% python3 -q
>>> import numpy as np
>>> np.set_printoptions(precision=2, suppress=True, linewidth=140)
>>> rnd = lambda a: np.round(a, 2) + 0
>>> F = np.array([[5, 8, 2, 5, -8, 6, 5, 6],
...     [-7, -5, -6, -7, 8, 0, 4, -7],
...     [-4, 6, -8, -1, -9, 2, 4, 8],
...     [1, -7, 3, -9, -6, 0, 0, 0],
...     [7, 4, 2, 3, -1, -1, -7, -9],
...     [-6, -9, -5, -3, 6, -1, -4, 5]])
>>> F[2] = F[0]
>>> print(F)
[[ 5  8  2  5 -8  6  5  6]
 [-7 -5 -6 -7  8  0  4 -7]
 [ 5  8  2  5 -8  6  5  6]
 [ 1 -7  3 -9 -6  0  0  0]
 [ 7  4  2  3 -1 -1 -7 -9]
 [-6 -9 -5 -3  6 -1 -4  5]]
>>> left, sv, Vt = np.linalg.svd(F)
>>> print(rnd(sv))
[29.75 16.58 12.94 10.77  4.17  0.  ]
>>> out = left[:, :5] @ np.diag(sv[:5]) @ Vt[:5]
>>> print(np.linalg.matrix_rank(F, rtol=0.05))
5
>>> print(np.linalg.matrix_rank(out))
5
>>> print(rnd(np.linalg.norm(F - out) / np.linalg.norm(F)))
0.0
>>> print(rnd(out))
[[ 5.  8.  2.  5. -8.  6.  5.  6.]
 [-7. -5. -6. -7.  8.  0.  4. -7.]
 [ 5.  8.  2.  5. -8.  6.  5.  6.]
 [ 1. -7.  3. -9. -6.  0.  0.  0.]
 [ 7.  4.  2.  3. -1. -1. -7. -9.]
 [-6. -9. -5. -3.  6. -1. -4.  5.]]
>>> print(rnd(np.abs(F - out).max()))
0.0
>>> print(np.allclose(F[:-1].T @ np.linalg.lstsq(F[:-1].T, F[-1])[0], F[-1]))
False
>>> print(np.abs(np.diag(np.linalg.qr(F)[1])) > 1e-9)
[ True  True  True  True  True False]
>>> print(rnd(np.trace(np.linalg.pinv(F) @ F)))
5.0
>>> print(np.linalg.lstsq(F[:-1].T, F[-1])[2])
4
>>> try:
...     np.linalg.inv(F)
... except np.linalg.LinAlgError as e:
...     print("failed:", e)
... 
failed: Last 2 dimensions of the array must be square
